$ python3 -q
>>> import numpy as np
>>> np.set_printoptions(suppress=True, linewidth=120)
>>> mat = np.load("sample7.npy")
>>> mat
array([[ 19.99, -19.99,  18.91],
       [ 19.49, -20.84,  20.  ],
       [ 19.85, -20.11,  19.79],
       [ 20.15, -19.64,  22.05],
       [ 20.89, -19.17,  20.83],
       [ 19.12, -19.65,  19.17],
       [ 19.99, -18.91,  19.77],
       [ 20.41, -20.88,  21.15],
       [ 20.5 , -20.71,  19.59],
       [ 19.88, -19.83,  19.99],
       [ 21.43, -19.88,  18.1 ],
       [ 20.59, -20.17,  21.66],
       [ 19.92, -21.49,  20.08],
       [ 20.12, -20.14,  19.58],
       [ 20.93, -19.58,  18.74],
       [ 19.83, -18.69,  19.91],
       [ 19.29, -20.3 ,  19.57]])
>>> dist = np.linalg.norm(mat[:, None] - mat[None], axis=-1)
>>> dist[:5, :5].round(2)
array([[0.  , 1.47, 0.9 , 3.16, 2.27],
       [1.47, 0.  , 0.84, 2.47, 2.33],
       [0.9 , 0.84, 0.  , 2.33, 1.75],
       [3.16, 2.47, 2.33, 0.  , 1.5 ],
       [2.27, 2.33, 1.75, 1.5 , 0.  ]])
>>> np.unravel_index(dist.round(6).argmax(), dist.shape)
(np.int64(3), np.int64(10))
>>> (dist + 1e9 * np.eye(17)).round(6).argmin(axis=1)
array([13, 16, 13, 11, 11, 16, 15, 11, 13,  2, 14,  3,  1,  2, 10,  6,  2])
>>> dist[16].round(6).argsort(kind="stable")[:4]
array([16,  2,  1,  5])
>>> np.flatnonzero(dist[16] < dist.mean() / 2)
array([ 1,  2,  5, 13, 16])
>>> np.round(np.abs(np.linalg.svd(mat)[2][-1]), 2) + 0
array([0.7 , 0.71, 0.  ])
>>> C2 = mat.T @ mat
>>> np.allclose(C2, C2.T)
True
>>> np.round(np.diag(C2), 2)
array([6901.32, 6807.62, 6772.29])
>>> np.round(np.linalg.svd(mat, compute_uv=False) ** 2, 2)
array([20460.49,    12.89,     7.84])
>>> np.round(np.linalg.eigvalsh(C2)[::-1], 2)
array([20460.49,    12.89,     7.84])
>>> C2.round(2)
array([[ 6901.32, -6846.46,  6824.84],
       [-6846.46,  6807.62, -6778.31],
       [ 6824.84, -6778.31,  6772.29]])
